>>> import numpy as np
>>> np.set_printoptions(precision=3, suppress=True, linewidth=120)
>>> def rd(a):
...     return np.round(a, 3) + 0
... 
>>> W0 = np.loadtxt("run12.csv", delimiter=",")
>>> W0
array([[ 0.,  0.,  3.,  0.,  4.,  0.,  1.,  0.],
       [ 0.,  0.,  2.,  0.,  6.,  1.,  3.,  0.],
       [ 0.,  0.,  5.,  0.,  4.,  2.,  2.,  0.],
       [ 2.,  5.,  4.,  0.,  4.,  0.,  3.,  0.],
       [ 0.,  0.,  5.,  0.,  1.,  2.,  3.,  0.],
       [ 0.,  2.,  1.,  0.,  2.,  0.,  3.,  0.],
       [ 6.,  5., 12.,  0.,  6.,  1.,  0.,  0.],
       [ 1.,  6.,  7.,  0.,  0.,  0.,  1.,  0.],
       [ 0.,  0.,  0.,  0.,  6.,  0.,  2.,  0.],
       [ 0.,  0.,  4.,  0.,  0.,  3.,  6.,  0.],
       [ 0.,  4.,  8.,  0.,  0.,  2.,  4.,  0.],
       [ 1.,  6., 11.,  0.,  0.,  3.,  3.,  0.],
       [ 5.,  3.,  5.,  0.,  8.,  0.,  0.,  0.],
       [ 0.,  1.,  3.,  0.,  0.,  0.,  3.,  0.],
       [ 0.,  0.,  3.,  0.,  4.,  0.,  1.,  0.],
       [ 1.,  6., 11.,  0.,  0.,  3.,  3.,  0.],
       [ 2.,  0.,  6.,  0.,  6.,  0.,  1.,  0.],
       [ 0.,  0.,  0.,  0.,  6.,  0.,  2.,  0.],
       [ 5.,  7., 12.,  0.,  3.,  1.,  1.,  0.],
       [ 4.,  5.,  7.,  0.,  5.,  0.,  1.,  0.],
       [ 3.,  3.,  6.,  0.,  7.,  0.,  3.,  0.],
       [ 0.,  0.,  5.,  0.,  5.,  1.,  4.,  0.],
       [ 0.,  3., 10.,  0.,  0.,  5.,  4.,  0.],
       [ 0.,  0.,  7.,  0.,  4.,  4.,  3.,  0.],
       [ 1.,  2.,  8.,  0.,  3.,  2.,  3.,  0.]])
>>> rank = np.linalg.matrix_rank(W0)
>>> rank
np.int64(6)
>>> ns = np.linalg.svd(W0)[2][rank:].T
>>> np.allclose(W0 @ ns, 0)
True
>>> [int(np.linalg.matrix_rank(W0[:i])) for i in range(1, len(W0) + 1)]
[1, 2, 3, 4, 5, 6, 6, 6, 6, 6, 6, 6, 6, 6, 6, 6, 6, 6, 6, 6, 6, 6, 6, 6, 6]
>>> ns.shape
(8, 2)
>>> rd(ns @ ns.T)
array([[0., 0., 0., 0., 0., 0., 0., 0.],
       [0., 0., 0., 0., 0., 0., 0., 0.],
       [0., 0., 0., 0., 0., 0., 0., 0.],
       [0., 0., 0., 1., 0., 0., 0., 0.],
       [0., 0., 0., 0., 0., 0., 0., 0.],
       [0., 0., 0., 0., 0., 0., 0., 0.],
       [0., 0., 0., 0., 0., 0., 0., 0.],
       [0., 0., 0., 0., 0., 0., 0., 1.]])
>>> np.linalg.matrix_rank(W0.T @ W0), np.linalg.matrix_rank(W0 @ W0.T)
(np.int64(6), np.int64(6))
>>> [int(np.linalg.matrix_rank(np.delete(W0, i, axis=0))) for i in range(25)]
[6, 6, 6, 6, 6, 6, 6, 6, 6, 6, 6, 6, 6, 6, 6, 6, 6, 6, 6, 6, 6, 6, 6, 6, 6]
>>> np.linalg.cond(W0) > 100
np.True_
>>> rd(np.linalg.norm(W0, 2) / np.linalg.norm(W0))
np.float64(0.879)
>>> np.linalg.matrix_rank(W0, rtol=0.1)
np.int64(4)
>>> vec = np.array([-4, 4, 7, -9, -8, 3, -9, -6])
>>> a = np.maximum(W0 @ vec, 0)
>>> np.maximum(W0 @ (3 * vec), 0)
array([  0.,   0.,   0.,   0.,  18.,   0., 105., 180.,   0.,   0., 126., 237.,   0.,   0.,   0., 237.,   0.,   0.,
       186.,  12.,   0.,   0., 183.,   6.,  45.])
>>> W0.T @ a
array([ 769., 2318., 4460.,    0.,  475., 1010., 1081.,    0.])
>>> rd(np.tanh(W0 @ vec))
array([-1.   , -1.   , -1.   , -1.   ,  1.   , -1.   ,  1.   ,  1.   , -1.   , -1.   ,  1.   ,  1.   , -1.   , -0.964,
       -1.   ,  1.   , -1.   , -1.   ,  1.   ,  0.999, -1.   , -1.   ,  1.   ,  0.964,  1.   ])
>>> np.maximum(W0 @ vec, 0) - np.maximum(-W0 @ vec, 0)
array([-20., -58.,  -9., -19.,   6., -28.,  35.,  60., -66., -17.,  42.,  79., -37.,  -2., -20.,  79., -23., -66.,
        62.,   4., -41., -38.,  61.,   2.,  15.])
>>> a
array([ 0.,  0.,  0.,  0.,  6.,  0., 35., 60.,  0.,  0., 42., 79.,  0.,  0.,  0., 79.,  0.,  0., 62.,  4.,  0.,  0.,
       61.,  2., 15.])
>>> A = np.load("dump.npy")
>>> A
array([[ 1.87 , -1.072, -0.972,  1.078,  2.602, -2.024],
       [ 2.034, -1.267, -0.997,  1.154,  2.847, -1.969],
       [ 1.772, -1.626, -0.957,  1.291,  2.654, -1.611],
       [ 1.828, -1.054, -0.989,  0.174,  3.887, -1.823],
       [ 2.025, -1.196, -1.001,  1.131,  3.378, -2.436],
       [ 2.322, -1.301, -1.104,  0.451,  3.312, -2.225],
       [ 2.358,  0.145, -1.903,  2.601,  2.846,  2.98 ],
       [ 2.189,  0.209, -2.256,  1.84 ,  3.33 ,  3.102],
       [ 2.048,  0.317, -2.406,  1.914,  3.381,  3.08 ],
       [ 1.716, -0.554, -2.157,  1.511,  2.764,  2.811],
       [ 2.186, -0.272, -1.661,  1.868,  3.063,  2.826],
       [ 2.185,  0.309, -2.469,  2.449,  3.373,  3.043]])
>>> dist = np.linalg.norm(A[:, None] - A[None], axis=-1)
>>> rd(dist[10])
array([5.057, 5.   , 4.763, 5.134, 5.445, 5.382, 0.933, 0.857, 1.043, 0.874, 0.   , 1.213])
>>> dist[10].round(6).argsort(kind="stable")[:4]
array([10,  7,  9,  6])
>>> rd(np.linalg.norm(A, axis=1))
array([4.198, 4.478, 4.243, 4.888, 5.016, 4.942, 5.74 , 5.833, 5.888, 5.072, 5.336, 6.132])
>>> dist.shape
(12, 12)
>>> left, sig, Vt = np.linalg.svd(W0)
>>> np.argmax(sig[:-1] / (sig[1:] + 1e-6)) + 1
np.int64(6)
>>> rd(sig)
array([41.908, 16.892, 12.715,  6.939,  3.593,  3.104,  0.   ,  0.   ])
>>> Y = left[:, :6] @ np.diag(sig[:6]) @ Vt[:6]
>>> np.linalg.matrix_rank(W0, rtol=0.05)
np.int64(6)
>>> rd(np.abs(W0 - Y).max())
np.float64(0.0)
>>> np.linalg.matrix_rank(Y)
np.int64(6)
>>> arr = np.load("arr.npy")
>>> arr
array([[ 7,  6,  8,  6,  2, -7, -2],
       [ 6,  7,  6,  8,  6,  2, -7],
       [ 8,  6,  7,  6,  8,  6,  2],
       [ 6,  8,  6,  7,  6,  8,  6],
       [ 2,  6,  8,  6,  7,  6,  8],
       [-7,  2,  6,  8,  6,  7,  6],
       [-2, -7,  2,  6,  8,  6,  7]])
>>> f = np.array([1, -1, -3, -2, 2, 2, -3])
>>> Y = arr + np.outer(f, np.eye(7)[4])
>>> np.linalg.matrix_rank(Y - arr)
np.int64(1)
>>> rd(np.linalg.det(Y) / np.linalg.det(arr)), rd(1 + np.linalg.solve(arr, f)[4])
(np.float64(3.63), np.float64(3.63))
>>> vals, evecs = np.linalg.eigh(arr)
>>> rd(np.linalg.eigvalsh(arr @ arr))
array([   0.099,    4.508,   60.456,   71.058,   88.428,  445.843, 1260.607])
>>> rd(np.linalg.svd(arr, compute_uv=False))
array([35.505, 21.115,  9.404,  8.43 ,  7.775,  2.123,  0.315])
>>> rd(evecs.T @ arr @ evecs)
array([[-9.404,  0.   ,  0.   ,  0.   ,  0.   ,  0.   ,  0.   ],
       [ 0.   , -8.43 ,  0.   ,  0.   ,  0.   ,  0.   ,  0.   ],
       [ 0.   ,  0.   ,  0.315,  0.   ,  0.   ,  0.   ,  0.   ],
       [ 0.   ,  0.   ,  0.   ,  2.123,  0.   ,  0.   ,  0.   ],
       [ 0.   ,  0.   ,  0.   ,  0.   ,  7.775,  0.   ,  0.   ],
       [ 0.   ,  0.   ,  0.   ,  0.   ,  0.   , 21.115,  0.   ],
       [ 0.   ,  0.   ,  0.   ,  0.   ,  0.   ,  0.   , 35.505]])
>>> (vals > 1e-8).sum(), (vals < -1e-8).sum()
(np.int64(5), np.int64(2))
>>> rd(np.abs(evecs[:, -1]))
array([0.234, 0.344, 0.457, 0.484, 0.457, 0.344, 0.234])
>>> Y = arr / np.sqrt((arr ** 2).mean(axis=1, keepdims=True))
>>> rd(Y[2])
array([1.245, 0.934, 1.089, 0.934, 1.245, 0.934, 0.311])
>>> np.linalg.matrix_rank(Y) == np.linalg.matrix_rank(arr)
np.True_
>>> t = np.radians(45)
>>> R = np.eye(8)
>>> R[0, 0] = R[3, 3] = np.cos(t)
>>> R[0, 3], R[3, 0] = -np.sin(t), np.sin(t)
>>> rd(R)
array([[ 0.707,  0.   ,  0.   , -0.707,  0.   ,  0.   ,  0.   ,  0.   ],
       [ 0.   ,  1.   ,  0.   ,  0.   ,  0.   ,  0.   ,  0.   ,  0.   ],
       [ 0.   ,  0.   ,  1.   ,  0.   ,  0.   ,  0.   ,  0.   ,  0.   ],
       [ 0.707,  0.   ,  0.   ,  0.707,  0.   ,  0.   ,  0.   ,  0.   ],
       [ 0.   ,  0.   ,  0.   ,  0.   ,  1.   ,  0.   ,  0.   ,  0.   ],
       [ 0.   ,  0.   ,  0.   ,  0.   ,  0.   ,  1.   ,  0.   ,  0.   ],
       [ 0.   ,  0.   ,  0.   ,  0.   ,  0.   ,  0.   ,  1.   ,  0.   ],
       [ 0.   ,  0.   ,  0.   ,  0.   ,  0.   ,  0.   ,  0.   ,  1.   ]])
>>> Y = W0 @ R.T
>>> rd(np.linalg.svd(W0, compute_uv=False)), rd(np.linalg.svd(Y, compute_uv=False))
(array([41.908, 16.892, 12.715,  6.939,  3.593,  3.104,  0.   ,  0.   ]), array([41.908, 16.892, 12.715,  6.939,  3.593,  3.104,  0.   ,  0.   ]))
>>> vec = np.array([-1, 1, -1, 0, -3, 0, 2])
>>> target = arr @ vec
>>> target
array([-19, -37, -29, -10,  -9,  -3, -17])
>>> rd(np.linalg.solve(arr.T, arr[1]))
array([0., 1., 0., 0., 0., 0., 0.])
>>> rd(np.linalg.solve(arr, 4 * target))
array([ -4.,   4.,  -4.,   0., -12.,   0.,   8.])
>>> rd(np.linalg.solve(arr, arr[:, 1]))
array([0., 1., 0., 0., 0., 0., 0.])
>>> mat = np.load("data.npy")
>>> mat
array([[ 2,  1,  0,  0,  0,  0],
       [-2, -5,  0,  0,  0,  0],
       [ 4,  0,  0,  0,  0,  0],
       [ 0,  0,  2,  1,  0,  0],
       [ 0,  0, -2, -5,  0,  0],
       [ 0,  0,  4,  0,  0,  0],
       [ 0,  0,  0,  0,  2,  1],
       [ 0,  0,  0,  0, -2, -5],
       [ 0,  0,  0,  0,  4,  0]])
>>> Y = np.c_[mat[:, :1] @ np.array([[-2]]), np.array([-3, 1, -3, -3, -2, -3, 1, -3, 0])]
>>> Y
array([[-4, -3],
       [ 4,  1],
       [-8, -3],
       [ 0, -3],
       [ 0, -2],
       [ 0, -3],
       [ 0,  1],
       [ 0, -3],
       [ 0,  0]])
>>> rd(np.linalg.norm(np.linalg.qr(mat)[0].T @ Y, axis=0) ** 2 / ((Y ** 2).sum(axis=0) + 1e-12))
array([1.   , 0.876])
>>> rd(np.linalg.lstsq(mat, Y[:, 0])[0])
array([-2.,  0.,  0.,  0.,  0.,  0.])
